$ ipython --no-banner

In [1]: import numpy as np

In [2]: from numpy import linalg as LA

In [3]: np.set_printoptions(suppress=True, linewidth=160)

In [4]: E = np.load("data.npy")

In [5]: print(E)
[[  3.1313  -0.2      1.4      0.6   ]
 [  0.4115   0.4     -1.1      0.1   ]
 [ -2.5863  -1.1      0.      -0.5   ]
 [  1.0274   0.9      0.2      0.2   ]
 [  5.035    0.7      1.1      1.    ]
 [ -0.3687   0.8      1.4     -0.1   ]
 [  4.4838  -0.4     -0.9      0.9   ]
 [ -7.6513  -0.6     -0.6     -1.5   ]
 [  2.536   -0.9      0.2      0.5   ]
 [ 10.5262  -2.      -0.7      2.1   ]
 [ -7.0356   1.9     -0.8     -1.4   ]
 [-12.0212  -1.3     -0.5     -2.4   ]
 [ -0.0338  -2.1     -2.3      0.    ]
 [  2.6294  -1.      -0.1      0.5   ]
 [  3.1906  -1.1      0.       0.6   ]
 [-12.3594   0.3      1.7     -2.5   ]
 [  4.4216  -0.7      1.3      0.9   ]
 [ -0.3048   0.9      0.7     -0.1   ]
 [ -2.6034  -0.8      0.      -0.5   ]]

In [6]: # column 0 dominates

In [7]: out = np.c_[E[:, :2] @ np.array([[-2, 2], [-2, 2]]), np.array([-2, -1, 2, 1, 1, 0, 1, -1, -1, 2, -2, 1, 0, -2, 1, 1, -1, 2, 1])]

In [8]: print(out.round(4))
[[ -5.8626   5.8626  -2.    ]
 [ -1.623    1.623   -1.    ]
 [  7.3726  -7.3726   2.    ]
 [ -3.8548   3.8548   1.    ]
 [-11.47    11.47     1.    ]
 [ -0.8626   0.8626   0.    ]
 [ -8.1676   8.1676   1.    ]
 [ 16.5026 -16.5026  -1.    ]
 [ -3.272    3.272   -1.    ]
 [-17.0524  17.0524   2.    ]
 [ 10.2712 -10.2712  -2.    ]
 [ 26.6424 -26.6424   1.    ]
 [  4.2676  -4.2676   0.    ]
 [ -3.2588   3.2588  -2.    ]
 [ -4.1812   4.1812   1.    ]
 [ 24.1188 -24.1188   1.    ]
 [ -7.4432   7.4432  -1.    ]
 [ -1.1904   1.1904   2.    ]
 [  6.8068  -6.8068   1.    ]]

In [9]: print(LA.matrix_rank(np.c_[E, out]))
5

In [10]: print(np.round(LA.norm(out - E @ LA.lstsq(E, out)[0], axis=0), 4) + 0)
[0.     0.     5.7108]

In [11]: print(np.round(LA.norm(LA.qr(E)[0].T @ out, axis=0) ** 2 / ((out ** 2).sum(axis=0) + 1e-12), 4))
[1.     1.     0.0682]

In [12]: print(LA.matrix_rank(out))
2

In [13]: print(np.round(LA.lstsq(E, out[:, 0])[0], 4) + 0)
[-2. -2.  0.  0.]

In [14]: def softmax(z):
    ...:     e = np.exp(z - z.max(axis=-1, keepdims=True))
    ...:     return e / e.sum(axis=-1, keepdims=True)
    ...: 

In [15]: print(np.round(softmax(E[0]), 4))
[0.7738 0.0277 0.137  0.0616]

In [16]: print(np.round(softmax(E).sum(axis=1), 4))
[1. 1. 1. 1. 1. 1. 1. 1. 1. 1. 1. 1. 1. 1. 1. 1. 1. 1. 1.]

In [17]: S = E @ E.T / np.sqrt(4)

In [18]: print(np.round(softmax(S)[0] @ E, 4))
[10.5226 -1.9987 -0.699   2.0993]

In [19]: Ac = (E - E.mean(axis=0)) / E.std(axis=0)

In [20]: print(np.round(Ac.std(axis=0), 4))
[1. 1. 1. 1.]

In [21]: print(np.argwhere(np.abs(Ac) > 2))
[[10  1]
 [11  0]
 [11  3]
 [12  2]
 [15  0]
 [15  3]]

In [22]: beta = LA.lstsq(np.delete(Ac, 1, axis=1), Ac[:, 1])[0]

In [23]: print(beta.round(4))
[ 2.6791  0.3705 -2.9001]

In [24]: print(np.abs(beta).argmax())
2

In [25]: print(round(float(1 - np.var(Ac[:, 1] - np.delete(Ac, 1, axis=1) @ beta)), 4))
0.2085

In [26]: hat = E @ LA.solve(E.T @ E, E.T)

In [27]: print(np.round(hat @ E[:, 2], 4) + 0)
[ 1.4 -1.1  0.   0.2  1.1  1.4 -0.9 -0.6  0.2 -0.7 -0.8 -0.5 -2.3 -0.1  0.   1.7  1.3  0.7  0. ]

In [28]: print(np.round(LA.eigvalsh(hat), 4) + 0)
[0. 0. 0. 0. 0. 0. 0. 0. 0. 0. 0. 0. 0. 0. 0. 1. 1. 1. 1.]

In [29]: J = np.array([[-0.2, 1.3, 0.0, -0.4, 2.5, 0.0, -0.5],
    ...:     [-0.2, 1.5, 0.2, -0.6, -0.9, -0.3, -1.2],
    ...:     [-0.6, 2.1, 0.1, -0.7, -0.8, 0.1, 2.0],
    ...:     [-1.3, -0.2, 1.9, 1.7, 0.8, 0.5, 0.8],
    ...:     [0.4, 0.7, -0.7, -0.5, 0.0, -0.3, -0.3],
    ...:     [-1.3, -0.7, 0.6, -0.3, 1.4, -0.1, 1.1],
    ...:     [-1.0, 0.3, -0.5, -1.2, -1.3, -0.4, 0.8],
    ...:     [0.2, 1.3, -0.3, 0.5, -0.9, -1.4, -1.3],
    ...:     [0.3, -1.9, -0.6, -0.4, 0.7, -0.9, 1.1],
    ...:     [0.2, 0.1, -1.5, 0.1, -0.3, -1.5, 1.2]])

In [30]: rng = np.random.default_rng(92318)

In [31]: J[:, 0] = 3 * J[:, 4] + 0.1 * rng.normal(size=10)

In [32]: print(J.round(4))
[[ 7.3386  1.3     0.     -0.4     2.5     0.     -0.5   ]
 [-2.6415  1.5     0.2    -0.6    -0.9    -0.3    -1.2   ]
 [-2.3987  2.1     0.1    -0.7    -0.8     0.1     2.    ]
 [ 2.532  -0.2     1.9     1.7     0.8     0.5     0.8   ]
 [-0.0144  0.7    -0.7    -0.5     0.     -0.3    -0.3   ]
 [ 4.1653 -0.7     0.6    -0.3     1.4    -0.1     1.1   ]
 [-4.0694  0.3    -0.5    -1.2    -1.3    -0.4     0.8   ]
 [-2.6179  1.3    -0.3     0.5    -0.9    -1.4    -1.3   ]
 [ 1.9656 -1.9    -0.6    -0.4     0.7    -0.9     1.1   ]
 [-0.9162  0.1    -1.5     0.1    -0.3    -1.5     1.2   ]]

In [33]: U, s, VT = LA.svd(J, full_matrices=False)

In [34]: print((s > 1e-8).sum())
7

In [35]: print(np.round(np.abs(VT[0]), 4))
[0.9369 0.1009 0.0817 0.0533 0.3146 0.0547 0.0234]

In [36]: print(s.round(4))
[11.6044  3.9644  3.5152  3.1705  2.1199  1.0641  0.0443]

In [37]: print(np.allclose(U * s @ VT, J))
True

In [38]: U, s, VT = LA.svd(J)

In [39]: print(s.round(4))
[11.6044  3.9644  3.5152  3.1705  2.1199  1.0641  0.0443]

In [40]: out = U[:, :6] @ np.diag(s[:6]) @ VT[:6]

In [41]: print(round(LA.norm(J - out) / LA.norm(J), 4))
0.0033

In [42]: print(round(float(LA.norm(J - out, 2)), 4), round(float(s[6]), 4))
0.0443 0.0443

In [43]: cent = 10 * np.array([[-0.2, 0.8, -1.6, -1.1, 1.5, -1.8, 0.8],
    ...:     [-1.2, -0.9, 0.6, 1.2, 0.7, 1.1, 0.5]])

In [44]: labels = rng.integers(0, 2, 10)

In [45]: arr = cent[labels] + rng.normal(size=(10, 7))

In [46]: print(arr.round(4))
[[ -2.4855   8.1041 -16.5822 -10.2885  15.2314 -17.0463   6.5949]
 [-11.4497  -7.838    5.719   10.1392   7.8327   9.6967   3.1699]
 [ -2.6087   7.9695 -17.3972 -10.5976  16.3635 -18.0871   6.1238]
 [ -3.6195   7.1227 -16.9227  -9.5994  16.1781 -17.1572   7.0798]
 [-11.872   -9.6946   6.556   10.7573   6.6517  11.5047   5.2669]
 [ -2.3783   8.8461 -15.9308 -11.2124  13.6739 -18.1018   7.2404]
 [-11.0525 -10.027    6.984   12.1001   7.7921  11.2062   7.0756]
 [-12.463   -9.4642   5.2317  10.9024   5.8016  10.8785   3.9771]
 [ -1.1171   9.9493 -15.8568 -10.1858  15.8965 -18.3046   8.6427]
 [-13.3607  -9.1674   6.738   11.9722   6.4824   9.5595   4.8658]]

In [47]: G = arr.T @ arr

In [48]: print(np.round(np.trace(G), 4), round(float((arr ** 2).sum()), 4))
8246.3906 8246.3906

In [49]: print(LA.matrix_rank(G))
7

In [50]: print(np.round(np.diag(G), 4))
[ 761.0239  786.7355 1566.4732 1166.9068 1443.1581 2136.5104  385.5827]

In [51]: U, s, VT = LA.svd(arr)

In [52]: print(s.round(4))
[78.0229 46.126   4.1626  2.5531  2.2206  1.3164  0.8368]

In [53]: out = U[:, :2] @ np.diag(s[:2]) @ VT[:2]

In [54]: print(round(LA.norm(arr - out, 2), 4), round(float(s[2]), 4))
4.1626 4.1626

In [55]: print(np.round(np.abs(arr - out).max(), 4))
1.836

In [56]: print(round(float(LA.norm(arr - out) / LA.norm(arr)), 4))
0.0615

In [57]: print(np.round(LA.norm(arr) ** 2 / LA.norm(arr, 2) ** 2, 4))
1.3546

In [58]: K = np.load("sample14.npy")

In [59]: print(K)
[[-6 -3  0 -3]
 [16  8  2  9]
 [12  6  2  4]]

In [60]: print(np.argsort(-LA.norm(K, axis=0).round(6), kind="stable")[:3])
[0 1 3]

In [61]: print([round(float(x), 4) for x in LA.svd(K, compute_uv=False)[:3]])
[25.5739, 2.1012, 0.749]

In [62]: print(np.round(LA.norm(K, 2) / LA.norm(K), 4))
0.9962

In [63]: vec = np.array([1, -1, -1, -2])

In [64]: y = E @ vec

In [65]: print(np.round(LA.lstsq(E, y)[0], 4))
[ 1. -1. -1. -2.]

In [66]: y = y + 0.05 * rng.normal(size=19)

In [67]: print(y.round(4))
[ 0.7958  0.9199 -0.5387 -0.4152  1.2117 -2.314   3.9127 -3.37    2.2809  9.0754 -5.353  -5.4107  4.3261  2.6934  3.0674 -9.3295  1.9768 -1.7572 -0.6982]

In [68]: beta, *_ = LA.lstsq(E, y)

In [69]: print(np.round(E.T @ (y - E @ beta), 4) + 0)
[0. 0. 0. 0.]

In [70]: print(round(float(LA.norm(y - E @ beta)), 4))
0.2102

In [71]: U, s, VT = LA.svd(K)

In [72]: print(s.round(4))
[25.5739  2.1012  0.749 ]

In [73]: print(np.argmax(s[:-1] / (s[1:] + 1e-6)) + 1)
1

In [74]: out = U[:, :1] @ np.diag(s[:1]) @ VT[:1]

In [75]: print(out.round(4))
[[-5.9636 -2.9818 -0.7626 -2.8927]
 [16.3963  8.1982  2.0967  7.9532]
 [11.4515  5.7258  1.4644  5.5547]]

In [76]: print(round(LA.norm(K - out, 2), 4), round(s[1], 4))
2.1012 2.1012

In [77]: print(LA.matrix_rank(K, rtol=0.05))
2

In [78]: print(LA.matrix_rank(out))
1

In [79]: out = np.array([[-1, 1, 1], [-3, -3, 3]])

In [80]: cent = np.kron(out, K)

In [81]: print(LA.matrix_rank(cent))
6

In [82]: print(np.round(LA.norm(cent, 2), 4), round(LA.norm(out, 2) * LA.norm(K, 2), 4))
133.7916 133.7916

In [83]: A = np.loadtxt("out7.csv", delimiter=",")

In [84]: print(A)
[[ 5.4323  3.8803 -0.9526  2.4385]
 [ 4.7335 -6.4105  1.0213  6.828 ]
 [-0.6371  0.7333  1.1805  1.8672]
 [-0.7137 -0.6412  1.8177  2.9762]
 [-3.8826  6.9503  0.5153 -2.5724]
 [-9.6804  2.6101  1.1791 -4.7173]
 [-2.7341  4.3662  1.5604  0.1875]
 [ 0.521   5.9075 -0.4162 -0.6146]
 [ 1.5988 -3.3619  1.3873  4.5422]
 [-4.8567 -4.577   3.2128  2.8791]
 [ 3.1356 -2.6221  0.7822  4.6099]
 [ 2.2213  5.4465 -0.593   0.4038]
 [-7.0872  1.5497 -0.4172 -4.9042]
 [ 5.7643 -1.1978  0.7695  6.0912]
 [ 6.0239 -3.2913  3.0315  9.8051]
 [ 2.0429  7.1857  1.2887  2.4905]
 [ 3.6253 -2.557  -0.7805  2.7928]
 [ 2.708   7.6836  2.6348  4.6829]
 [-2.2993 -1.0926  2.3271  2.6833]
 [ 4.7744 -3.362   0.3739  5.3283]
 [ 1.3812 -2.1417  0.6585  3.1391]
 [-2.2347  8.1486  1.3286 -0.5844]
 [ 8.0295  6.6691  0.3612  5.4262]
 [-2.1609  3.5294  0.6624 -0.473 ]
 [-2.8317  1.4029  1.697   0.9315]
 [ 0.8423  2.7468 -1.5729 -1.3123]
 [ 7.9992 -4.0903 -0.5774  6.3862]
 [-5.1717  2.6227 -2.804  -7.0856]
 [ 3.0154 -4.4696  1.0774  5.3206]
 [ 1.4536  2.5935 -0.4634  0.6566]
 [ 1.1407  3.183   2.8862  4.902 ]
 [ 9.4019 10.4769 -0.5396  4.3309]]

In [85]: hat = arr @ LA.solve(arr.T @ arr, arr.T)

In [86]: print(np.round(np.diag(hat), 4))
[0.276  0.8683 0.5525 0.3977 0.6185 0.7827 0.8373 0.8677 0.8942 0.9051]

In [87]: print(round(float(np.trace(hat)), 4))
7.0

In [88]: feats = np.array([[-2.0, -3.0, 0.0, -3.0],
    ...:     [-3.0, -2.0, 0.0, -3.0],
    ...:     [0.0, 0.0, -2.0, 0.0],
    ...:     [-3.0, -3.0, 0.0, -2.0]])

In [89]: print(feats)
[[-2. -3.  0. -3.]
 [-3. -2.  0. -3.]
 [ 0.  0. -2.  0.]
 [-3. -3.  0. -2.]]

In [90]: print(np.all(LA.eigvalsh(feats) > 0))
False

In [91]: print([round(float(LA.det(feats[:i, :i])), 2) + 0 for i in range(1, 5)])
[-2.0, -5.0, 10.0, 16.0]

In [92]: vec = np.array([4, 0, 0, -2])

In [93]: y = feats @ vec

In [94]: print(y)
[-2. -6.  0. -8.]

In [95]: print(np.round(LA.solve(feats, 2 * y), 4))
[ 8. -0. -0. -4.]

In [96]: print(np.round(LA.solve(feats, feats[:, 1]), 4) + 0)
[0. 1. 0. 0.]

In [97]: out = LA.inv(feats)

In [98]: print((np.abs(out) > 1e-9).astype(int))
[[1 1 0 1]
 [1 1 0 1]
 [0 0 1 0]
 [1 1 0 1]]

In [99]: print(np.round(LA.inv(out), 4))
[[-2. -3.  0. -3.]
 [-3. -2. -0. -3.]
 [-0. -0. -2. -0.]
 [-3. -3. -0. -2.]]

In [100]: print(round(LA.det(feats) * LA.det(out), 4))
1.0

In [101]: print(np.allclose(out, feats.T))
False

In [102]: print(np.round(feats @ out, 4) + 0)
[[1. 0. 0. 0.]
 [0. 1. 0. 0.]
 [0. 0. 1. 0.]
 [0. 0. 0. 1.]]

In [103]: print(np.round(softmax(10 * feats[3]), 4) + 0)
[0. 0. 1. 0.]

In [104]: print(softmax(feats).sum(axis=1))
[1. 1. 1. 1.]

In [105]: S = feats @ feats.T / np.sqrt(4)

In [106]: print(softmax(S).round(6).argmax(axis=1))
[0 1 2 3]

In [107]: print(np.round(softmax(S)[3] @ feats, 4) + 0)
[-2.7259 -2.7259  0.     -2.5481]

In [108]: print(np.round(softmax(S + np.triu(np.full(S.shape, -np.inf), 1)), 4) + 0)
[[1.     0.     0.     0.    ]
 [0.3775 0.6225 0.     0.    ]
 [0.1065 0.1065 0.787  0.    ]
 [0.2741 0.2741 0.     0.4519]]

In [109]: print(np.round(softmax(S), 4) + 0)
[[0.4519 0.2741 0.     0.2741]
 [0.2741 0.4519 0.     0.2741]
 [0.0963 0.0963 0.7112 0.0963]
 [0.2741 0.2741 0.     0.4519]]
